% ipython --no-banner

In [1]: import numpy as np

In [2]: np.set_printoptions(precision=2, suppress=True, linewidth=200, legacy="1.25")

In [3]: tidy = lambda a: np.round(a, 2) + 0

In [4]: m1 = np.load("m.npy")

In [5]: print(m1)
[[1.   0.   0.   0.   0.  ]
 [0.   1.   0.   0.   0.  ]
 [0.5  0.   0.5  0.   0.  ]
 [0.5  0.   0.   0.5  0.  ]
 [0.   0.   0.25 0.25 0.5 ]]

In [6]: # row-stochastic, so 1 is an eigenvalue

In [7]: evals, V = np.linalg.eig(m1)

In [8]: print(tidy(np.prod(evals)))
0.12

In [9]: print(tidy(np.sort(np.linalg.eigvals(m1.T))))
[0.5 0.5 0.5 1.  1. ]

In [10]: print(evals)
[0.5 0.5 0.5 1.  1. ]

In [11]: print(m1 @ V[:, 0] - evals[0] * V[:, 0])
[0. 0. 0. 0. 0.]

In [12]: print(tidy(np.sort(np.linalg.eigvals(m1 @ m1))))
[0.25 0.25 0.25 1.   1.  ]

In [13]: print(m1 @ np.ones(5))
[1. 1. 1. 1. 1.]

In [14]: print(tidy(np.linalg.matrix_power(m1, 100)))
[[1. 0. 0. 0. 0.]
 [0. 1. 0. 0. 0.]
 [1. 0. 0. 0. 0.]
 [1. 0. 0. 0. 0.]
 [1. 0. 0. 0. 0.]]

In [15]: pr = np.eye(5)[1]

In [16]: for _ in range(4):
    ...:     pr = pr @ m1
    ...:     print(pr.round(2))
    ...: 
[0. 1. 0. 0. 0.]
[0. 1. 0. 0. 0.]
[0. 1. 0. 0. 0.]
[0. 1. 0. 0. 0.]

In [17]: print((m1 != 0).astype(int))
[[1 0 0 0 0]
 [0 1 0 0 0]
 [1 0 1 0 0]
 [1 0 0 1 0]
 [0 0 1 1 1]]

In [18]: print(np.flatnonzero(np.linalg.matrix_power((m1 != 0) + (m1.T != 0) + np.eye(5), 5)[2]))
[0 2 3 4]

In [19]: print(m1 @ m1)
[[1.   0.   0.   0.   0.  ]
 [0.   1.   0.   0.   0.  ]
 [0.75 0.   0.25 0.   0.  ]
 [0.75 0.   0.   0.25 0.  ]
 [0.25 0.   0.25 0.25 0.25]]

In [20]: X = np.loadtxt("data.csv", delimiter=",")

In [21]: print(tidy(X))
[[ 0.8  -1.34  0.33 -0.12 -1.66 -0.5  -1.65  0.34  0.17  0.76 -0.02]
 [ 0.12  0.6  -0.36 -0.1   1.71 -1.14  0.87 -1.2  -1.02  0.4   0.93]
 [ 0.95 -0.74 -0.03 -0.23  0.09 -1.7  -0.79 -0.91 -0.89  1.2   0.96]
 [-0.93  0.68  0.05  0.23 -0.19  1.72  0.71  0.95  0.93 -1.18 -0.98]
 [-1.    1.27 -0.22  0.19  1.12  1.13  1.52  0.18  0.29 -1.08 -0.43]
 [ 0.19 -0.94  0.39  0.03 -1.9   0.69 -1.25  1.03  0.84 -0.04 -0.72]
 [ 1.03 -1.17  0.15 -0.21 -0.81 -1.36 -1.37 -0.41 -0.49  1.17  0.61]
 [ 0.98 -1.3   0.24 -0.18 -1.23 -1.03 -1.56 -0.09 -0.21  1.04  0.35]
 [-0.37 -0.3   0.31  0.14 -1.45  1.42 -0.51  1.25  1.1  -0.67 -1.04]
 [ 0.92 -0.65 -0.06 -0.22  0.23 -1.72 -0.68 -0.97 -0.94  1.18  0.99]
 [-0.01 -0.73  0.38  0.07 -1.8   0.99 -1.02  1.15  0.97 -0.27 -0.86]
 [-0.63  1.27 -0.37  0.07  1.83  0.11  1.61 -0.6  -0.41 -0.52  0.26]
 [-0.76  0.31  0.17  0.21 -0.74  1.71  0.24  1.15  1.07 -1.05 -1.08]
 [-0.75  1.32 -0.35  0.11  1.73  0.36  1.65 -0.43 -0.26 -0.68  0.1 ]
 [-0.1  -0.63  0.36  0.09 -1.73  1.11 -0.9   1.19  1.01 -0.38 -0.92]
 [-1.    1.27 -0.22  0.19  1.11  1.14  1.51  0.19  0.3  -1.08 -0.43]
 [ 0.44  0.2  -0.29 -0.16  1.35 -1.49  0.38 -1.25 -1.11  0.74  1.06]
 [-0.97  0.79  0.02  0.23 -0.01  1.69  0.85  0.87  0.86 -1.2  -0.93]
 [ 0.4  -1.12  0.4  -0.02 -1.92  0.34 -1.45  0.86  0.66  0.22 -0.53]
 [ 0.97 -0.8  -0.01 -0.23 -0.01 -1.68 -0.86 -0.86 -0.86  1.21  0.93]
 [-0.72  1.31 -0.36  0.1   1.76  0.3   1.64 -0.47 -0.3  -0.64  0.14]
 [-1.03  1.2  -0.17  0.2   0.88  1.31  1.41  0.36  0.44 -1.15 -0.57]
 [ 1.03 -1.06  0.09 -0.22 -0.53 -1.5  -1.21 -0.59 -0.63  1.21  0.74]
 [ 1.03 -1.19  0.16 -0.21 -0.84 -1.33 -1.39 -0.39 -0.47  1.16  0.59]
 [ 0.45 -1.15  0.39 -0.03 -1.91  0.25 -1.49  0.81  0.62  0.28 -0.48]
 [ 0.69 -1.3   0.37 -0.09 -1.79 -0.22 -1.63  0.53  0.35  0.59 -0.2 ]
 [ 1.   -0.88  0.02 -0.23 -0.17 -1.64 -0.98 -0.79 -0.8   1.22  0.88]
 [-0.74  0.28  0.18  0.2  -0.78  1.71  0.2   1.16  1.07 -1.03 -1.08]
 [ 0.57 -1.23  0.38 -0.06 -1.88  0.03 -1.57  0.69  0.5   0.43 -0.35]
 [ 0.02 -0.76  0.38  0.07 -1.81  0.95 -1.05  1.14  0.95 -0.24 -0.85]
 [ 0.09  0.64 -0.37 -0.09  1.74 -1.09  0.92 -1.19 -1.    0.36  0.91]]

In [22]: # null space of dimension 9

In [23]: print(tidy(np.linalg.norm(X, 2) / np.linalg.norm(X)))
0.73

In [24]: print(np.argsort(-np.linalg.norm(X, axis=0).round(6), kind="stable")[:3])
[4 5 6]

In [25]: print(np.linalg.matrix_rank(X, rtol=0.1))
2

In [26]: print(np.linalg.cond(X) > 100)
True

In [27]: left, s, VT = np.linalg.svd(X)

In [28]: print(tidy(s))
[12.25 11.36  0.    0.    0.    0.    0.    0.    0.    0.    0.  ]

In [29]: print(np.argmax(s[:-1] / (s[1:] + 1e-6)) + 1)
2

In [30]: other = left[:, :2] @ np.diag(s[:2]) @ VT[:2]

In [31]: print(tidy(np.abs(X - other).max()))
0.0

In [32]: basis = X[[15, 26]].astype(float)

In [33]: for _ in range(4):
    ...:     labels = np.linalg.norm(X[:, None] - basis, axis=-1).argmin(axis=1)
    ...:     basis = np.array([X[labels == j].mean(axis=0) for j in range(2)])
    ...: 

In [34]: print(labels)
[1 1 1 0 0 1 1 1 0 1 0 0 0 0 0 0 1 0 1 1 0 0 1 1 1 1 1 0 1 1 1]

In [35]: print(tidy(basis[1] - basis[0]))
[ 1.34 -1.41  0.14 -0.28 -0.76 -1.92 -1.62 -0.72 -0.78  1.56  0.93]

In [36]: print(np.abs(basis[1] - basis[0]).argmax())
5

In [37]: print(np.bincount(labels))
[13 18]
